% python3 -q
>>> import numpy as np
>>> import numpy.linalg as la
>>> np.set_printoptions(precision=3, suppress=True, linewidth=140, sign=" ")
>>> mat = np.array([[0, 0, 1, 0], [1, 0, 0, 0], [0, 0, 0, 1], [0, 1, 0, 0]])
>>> w1 = np.array([[3, 3, 0, 1], [0, 0, 3, 1], [0, 2, 1, 3], [0, 0, 3, 2]])
>>> coef = np.array([-4, 1, 0, -2])
>>> hid = np.maximum(mat @ w1 + coef, 0)
>>> hid
array([[ 0,  3,  1,  1],
       [ 0,  4,  0,  0],
       [ 0,  1,  3,  0],
       [ 0,  1,  3,  0]])
>>> la.matrix_rank(hid)
np.int64(3)
>>> (hid > 0).astype(int)
array([[ 0,  1,  1,  1],
       [ 0,  1,  0,  0],
       [ 0,  1,  1,  0],
       [ 0,  1,  1,  0]])
>>> basis = np.array([[-2, 2, 1], [0, 1, -1], [-2, 0, 2], [2, -2, 0]])
>>> hid @ basis
array([[ 0,  1, -1],
       [ 0,  4, -4],
       [-6,  1,  5],
       [-6,  1,  5]])
>>> w1 @ basis
array([[-4,  7,  0],
       [-4, -2,  6],
       [ 4, -4,  0],
       [-2, -4,  6]])
>>> Uu, s, vt = la.svd(hid)
>>> evecs = vt[:(s > 1e-8).sum()]
>>> rng = np.random.default_rng(998)
>>> vec = hid[2] + -1 * hid[3] + rng.integers(2) * np.eye(4)[3]
>>> vec
array([ 0.,  0.,  0.,  1.])
>>> np.round(la.norm(vec - evecs.T @ evecs @ vec), 3)
np.float64(0.0)
>>> np.diag(evecs.T @ evecs)
array([ 0.,  1.,  1.,  1.])
>>> la.matrix_power(mat, 100)
array([[ 1,  0,  0,  0],
       [ 0,  1,  0,  0],
       [ 0,  0,  1,  0],
       [ 0,  0,  0,  1]])
>>> mat.sum(axis=1)
array([ 1,  1,  1,  1])
>>> np.sort(np.abs(la.eigvals(mat)))[::-1]
array([ 1.,  1.,  1.,  1.])
>>> p = np.eye(4)[3]
>>> for _ in range(4):
...     p = p @ mat
...     print(p.round(3))
... 
[ 0.  1.  0.  0.]
[ 1.  0.  0.  0.]
[ 0.  0.  1.  0.]
[ 0.  0.  0.  1.]
>>> la.svd(mat, compute_uv=False)
array([ 1.,  1.,  1.,  1.])
>>> mat @ mat.T
array([[ 1,  0,  0,  0],
       [ 0,  1,  0,  0],
       [ 0,  0,  1,  0],
       [ 0,  0,  0,  1]])
>>> la.pinv(mat)
array([[ 0.,  1.,  0.,  0.],
       [ 0.,  0.,  0.,  1.],
       [ 1.,  0.,  0.,  0.],
       [ 0.,  0.,  1.,  0.]])
>>> vec = np.array([1, 3, 3, 3])
>>> y = mat @ vec
>>> coef, lr = np.zeros(4), 1 / la.norm(mat, 2) ** 2
>>> for i in range(30):
...     coef -= lr * mat.T @ (mat @ coef - y)
...     if i % 5 == 0: print(i, round(la.norm(mat @ coef - y), 3))
... 
0 0.0
5 0.0
10 0.0
15 0.0
20 0.0
25 0.0
>>> coef
array([ 1.,  3.,  3.,  3.])
